In [1]: import numpy as np

In [2]: np.set_printoptions(precision=2, suppress=True, linewidth=200, floatmode="fixed")

In [3]: tidy = lambda a: np.round(a, 2) + 0

In [4]: arr = np.array([[0, 1, 1], [1, 0, 1], [1, 1, 0]])

In [5]: x = np.array([-3, 1, -1])

In [6]: target = arr @ x

In [7]: beta, lr = np.zeros(3), 1 / np.linalg.norm(arr, 2) ** 2

In [8]: for i in range(40):
   ...:     beta -= lr * arr.T @ (arr @ beta - target)
   ...:     if i % 10 == 0: print(i, round(np.linalg.norm(arr @ beta - target), 2))
   ...: 
0 2.12
10 0.12
20 0.01
30 0.0

In [9]: tidy(np.linalg.cond(arr))
Out[9]: np.float64(2.0)

In [10]: tidy(beta)
Out[10]: array([-3.00,  1.00, -1.00])

In [11]: rng = np.random.default_rng(7703)

In [12]: idx = rng.permutation(3)

In [13]: A2 = arr[:, idx] * rng.choice([-1, 1], 3)

In [14]: A2
Out[14]: 
array([[-1,  0,  1],
       [-1,  1,  0],
       [ 0,  1,  1]])

In [15]: left, _, Vh = np.linalg.svd(arr.T @ A2)

In [16]: tidy(left @ Vh)
Out[16]: 
array([[ 0.00,  1.00,  0.00],
       [ 0.00,  0.00,  1.00],
       [-1.00,  0.00,  0.00]])

In [17]: idx
Out[17]: array([2, 0, 1])

In [18]: x = np.array([1, 0, -2])

In [19]: A2 * x
Out[19]: 
array([[-1,  0, -2],
       [-1,  0,  0],
       [ 0,  0, -2]])

In [20]: np.linalg.norm(A2 @ x) <= np.linalg.norm(A2, 2) * np.linalg.norm(x) + 1e-9
Out[20]: np.True_

In [21]: (A2 @ x).argmax()
Out[21]: np.int64(1)

In [22]: A2 @ np.ones(3)
Out[22]: array([0.00, 0.00, 2.00])

In [23]: left, sigma = np.linalg.svd(arr)
Traceback (most recent call last):
  Cell In[23], line 1
    left, sigma = np.linalg.svd(arr)
ValueError: too many values to unpack (expected 2)


In [24]: left, sigma, Vh = np.linalg.svd(arr, full_matrices=False)

In [25]: (sigma > 1e-8).sum()
Out[25]: np.int64(3)

In [26]: np.abs(left[:, 0]).round(6).argmax()
Out[26]: np.int64(0)

In [27]: tidy(sigma)
Out[27]: array([2.00, 1.00, 1.00])

In [28]: tidy(np.sqrt((sigma ** 2).sum())), tidy(np.linalg.norm(arr))
Out[28]: (np.float64(2.45), np.float64(2.45))

In [29]: left.shape, sigma.shape, Vh.shape
Out[29]: ((3, 3), (3,), (3, 3))

In [30]: tidy(sigma / sigma[0])
Out[30]: array([1.00, 0.50, 0.50])

In [31]: w, V = np.linalg.eigh(arr)

In [32]: x = np.array([0, 2, 1])

In [33]: np.abs(arr).sum(axis=1).max(), tidy(np.abs(w).max())
Out[33]: (np.int64(2), np.float64(2.0))

In [34]: tidy(V * np.abs(w) @ V.T)
Out[34]: 
array([[1.33, 0.33, 0.33],
       [0.33, 1.33, 0.33],
       [0.33, 0.33, 1.33]])
